$ python -q
>>> import numpy as np
>>> import numpy.linalg as la
>>> np.set_printoptions(suppress=True, linewidth=160)
>>> def rnd(a):
...     return np.round(a, 3) + 0
... 
>>> E = np.load("dump.npy")
>>> print(E)
[[ 0.  0.  0.  0. -1.]
 [ 0.  0.  0.  0.  1.]
 [ 0.  0.  0.  0.  0.]
 [ 0.  0.  0.  0.  0.]
 [-1.  1.  0.  0.  0.]]
>>> U, sigma, vt = la.svd(E)
>>> print(rnd(sigma))
[1.414 1.414 0.    0.    0.   ]
>>> print(np.argmax(sigma[:-1] / (sigma[1:] + 1e-6)) + 1)
2
>>> A2 = U[:, :2] @ np.diag(sigma[:2]) @ vt[:2]
>>> print(rnd(la.norm(E - A2) / la.norm(E)))
0.0
>>> print(np.abs(E - A2).max())
0.0
>>> print(A2)
[[ 0.  0.  0.  0. -1.]
 [ 0.  0.  0.  0.  1.]
 [ 0.  0.  0.  0.  0.]
 [ 0.  0.  0.  0.  0.]
 [-1.  1.  0.  0.  0.]]
>>> print(la.matrix_rank(E, rtol=0.05))
2
>>> print(E.sum(axis=1))
[-1.  1.  0.  0.  0.]
>>> print(np.abs(E).max())
1.0
>>> print(np.count_nonzero(E))
4
>>> print(la.matrix_rank(E))
2
>>> U, sigma, vt = la.svd(E)
>>> evecs = vt[:(sigma > 1e-8).sum()]
>>> rng = np.random.default_rng(38)
>>> x0 = E[0] + -2 * E[1] + rng.integers(2) * np.eye(5)[1]
>>> print(x0)
[ 0.  0.  0.  0. -3.]
>>> print(rnd(evecs.T @ evecs))
[[ 0.5 -0.5  0.   0.   0. ]
 [-0.5  0.5  0.   0.   0. ]
 [ 0.   0.   0.   0.   0. ]
 [ 0.   0.   0.   0.   0. ]
 [ 0.   0.   0.   0.   1. ]]
>>> blk = np.stack([E, -3 * E, E[::-1]])
>>> print(la.matrix_rank(blk))
[2 2 2]
>>> print((blk @ E.T).shape)
(3, 5, 5)
>>> F = np.load("out19.npy")
>>> print(F)
[[-4  0 -2  0 -4 -2 -2  0 -2 -2]
 [-2  0 -1  0 -2 -1 -1  0 -1 -1]
 [ 2  0  1  0  2  1  1  0  1  1]
 [ 2  0  1  0  2  1  1  0  1  1]
 [-4  0 -2  0 -4 -2 -2  0 -2 -2]]
>>> U, sigma, vt = la.svd(F)
>>> print(rnd(sigma))
[11.958  0.     0.     0.     0.   ]
>>> print(np.argmax(sigma[:-1] / (sigma[1:] + 1e-6)) + 1)
1
>>> A2 = U[:, :1] @ np.diag(sigma[:1]) @ vt[:1]
>>> print(la.matrix_rank(A2))
1
>>> print(la.matrix_rank(F, rtol=0.05))
1
>>> print(rnd(np.abs(F - A2).max()))
0.0
>>> print(rnd(A2))
[[-4.  0. -2.  0. -4. -2. -2.  0. -2. -2.]
 [-2.  0. -1.  0. -2. -1. -1.  0. -1. -1.]
 [ 2.  0.  1.  0.  2.  1.  1.  0.  1.  1.]
 [ 2.  0.  1.  0.  2.  1.  1.  0.  1.  1.]
 [-4.  0. -2.  0. -4. -2. -2.  0. -2. -2.]]
>>> rank = la.matrix_rank(F)
>>> print(rank)
1
>>> N = la.svd(F)[2][rank:].T
>>> print([int(la.matrix_rank(F[:i])) for i in range(1, len(F) + 1)])
[1, 1, 1, 1, 1]
>>> print(N.shape)
(10, 9)
>>> print(np.unique(F.round(6), axis=0).shape)
(3, 10)
>>> print(la.lstsq(F[:-1].T, F[-1])[2])
1
>>> print(np.abs(np.diag(la.qr(F)[1])) > 1e-9)
[ True False False False False]
>>> print(rnd(F @ la.pinv(F) @ F))
[[-4.  0. -2.  0. -4. -2. -2.  0. -2. -2.]
 [-2.  0. -1.  0. -2. -1. -1.  0. -1. -1.]
 [ 2.  0.  1.  0.  2.  1.  1.  0.  1.  1.]
 [ 2.  0.  1.  0.  2.  1.  1.  0.  1.  1.]
 [-4.  0. -2.  0. -4. -2. -2.  0. -2. -2.]]
>>> def softmax(z):
...     e = np.exp(z - z.max(axis=-1, keepdims=True))
...     return e / e.sum(axis=-1, keepdims=True)
... 
>>> print(rnd(softmax(F[3] + -2)))
[0.236 0.032 0.087 0.032 0.236 0.087 0.087 0.032 0.087 0.087]
>>> print(rnd(softmax(10 * F[3])))
[0.5 0.  0.  0.  0.5 0.  0.  0.  0.  0. ]
>>> print(rnd(softmax(F).sum(axis=1)))
[1. 1. 1. 1. 1.]
>>> print(rnd(softmax(F[3])))
[0.236 0.032 0.087 0.032 0.236 0.087 0.087 0.032 0.087 0.087]
>>> scores = F @ F.T / np.sqrt(10)
>>> print(rnd(softmax(scores + np.triu(np.full(scores.shape, -np.inf), 1))))
[[1.    0.    0.    0.    0.   ]
 [0.984 0.016 0.    0.    0.   ]
 [0.    0.    1.    0.    0.   ]
 [0.    0.    0.5   0.5   0.   ]
 [0.5   0.    0.    0.    0.5  ]]
>>> print(rnd(softmax(scores)[3] @ F))
[1.999 0.    1.    0.    1.999 1.    1.    0.    1.    1.   ]
>>> data = np.load("mat.npy")
>>> print(rnd(data))
[[ 1.49   1.99   1.029  1.09   0.887 -3.094  0.648 -1.017  2.182]
 [-2.238 -1.153  1.952 -0.086 -3.359  0.548 -0.008  0.34  -1.774]
 [-0.848 -1.825 -1.905 -1.205  0.259  3.307 -0.733  1.026 -1.809]
 [ 2.272  1.343 -1.654  0.233  3.22  -0.941  0.099 -0.457  1.942]
 [-1.229  0.398  3.036  0.824 -2.982 -2.002  0.538 -0.48  -0.129]
 [-1.504  0.098  2.975  0.679 -3.22  -1.581  0.454 -0.336 -0.477]
 [-2.008 -0.607  2.565  0.284 -3.484 -0.463  0.217  0.029 -1.241]
 [-1.246  0.381  3.035  0.816 -2.998 -1.978  0.533 -0.472 -0.15 ]
 [-1.528  0.071  2.966  0.665 -3.239 -1.54   0.445 -0.322 -0.509]
 [-1.776 -0.246  2.822  0.496 -3.402 -1.058  0.345 -0.162 -0.86 ]
 [-0.924  0.69   3.028  0.95  -2.674 -2.377  0.61  -0.613  0.222]
 [ 2.256  1.232 -1.835  0.146  3.308 -0.708  0.045 -0.388  1.845]
 [ 2.149  0.892 -2.284 -0.099  3.462 -0.046 -0.105 -0.187  1.527]
 [-1.251  0.376  3.034  0.813 -3.002 -1.971  0.532 -0.469 -0.156]
 [-0.588 -1.714 -2.176 -1.215  0.676  3.295 -0.744  1.002 -1.622]
 [ 1.676  0.112 -2.892 -0.57   3.343  1.266 -0.389  0.231  0.713]
 [-0.935 -1.857 -1.805 -1.198  0.114  3.3   -0.727  1.031 -1.868]
 [ 1.764  1.99   0.522  0.982  1.453 -2.847  0.575 -0.967  2.283]
 [ 1.499 -0.104 -2.977 -0.682  3.216  1.59  -0.455  0.339  0.47 ]
 [-1.139 -1.921 -1.55  -1.172 -0.235  3.26  -0.706  1.036 -1.996]
 [-2.249 -1.632  1.059 -0.487 -2.852  1.608 -0.257  0.648 -2.17 ]
 [ 2.144  1.817 -0.513  0.685  2.432 -2.116  0.382 -0.787  2.283]
 [ 1.904  1.961  0.208  0.902  1.775 -2.656  0.523 -0.923  2.312]
 [-1.226  0.401  3.037  0.825 -2.98  -2.005  0.538 -0.481 -0.126]
 [ 2.276  1.479 -1.401  0.347  3.077 -1.242  0.169 -0.544  2.055]
 [-1.952 -1.945 -0.087 -0.869 -1.893  2.575 -0.501  0.904 -2.316]
 [-2.194 -1.007  2.147  0.019 -3.427  0.263  0.057  0.254 -1.638]
 [ 1.955  1.943  0.079  0.867  1.9   -2.57   0.5   -0.903  2.316]
 [ 1.964  0.531 -2.627 -0.33   3.477  0.591 -0.245  0.012  1.163]
 [ 1.627  1.997  0.789  1.042  1.163 -2.986  0.615 -0.997  2.239]
 [ 1.837  1.978  0.364  0.943  1.617 -2.754  0.549 -0.946  2.301]
 [ 2.268  1.306 -1.716  0.204  3.252 -0.862  0.081 -0.434  1.91 ]
 [-0.351  1.154  2.849  1.114 -1.999 -2.894  0.701 -0.81   0.815]
 [-0.06   1.353  2.69   1.167 -1.618 -3.076  0.728 -0.886  1.086]
 [-0.889  0.722  3.023  0.962 -2.636 -2.416  0.617 -0.628  0.262]
 [-2.268 -1.308  1.713 -0.205 -3.25   0.867 -0.081  0.435 -1.912]
 [-2.016 -1.915  0.087 -0.819 -2.057  2.452 -0.469  0.874 -2.316]
 [ 2.172  1.785 -0.625  0.647  2.523 -2.019  0.358 -0.761  2.267]
 [ 1.314  1.963  1.305  1.138  0.552 -3.194  0.681 -1.031  2.095]
 [ 2.237  1.149 -1.957  0.084  3.361 -0.541  0.006 -0.338  1.771]
 [ 1.918  1.957  0.174  0.893  1.808 -2.633  0.517 -0.918  2.313]
 [ 1.575  1.996  0.883  1.062  1.057 -3.031  0.629 -1.005  2.219]
 [ 1.587  1.996  0.862  1.057  1.081 -3.021  0.626 -1.003  2.223]
 [ 0.62  -0.949 -2.957 -1.048  2.329  2.68  -0.665  0.726 -0.548]
 [ 0.292 -1.196 -2.82  -1.126  1.924  2.935 -0.707  0.826 -0.871]]
>>> dist = la.norm(data[:, None] - data[None], axis=-1)
>>> print(dist[17].round(6).argsort(kind="stable")[:4])
[17 30 29 22]
>>> print(np.flatnonzero(dist[17] < dist.mean() / 2))
[ 0 17 21 22 27 29 30 37 38 40 41 42]
>>> print(np.unravel_index(dist.round(6).argmax(), dist.shape))
(np.int64(31), np.int64(35))
>>> print(dist.shape)
(45, 45)
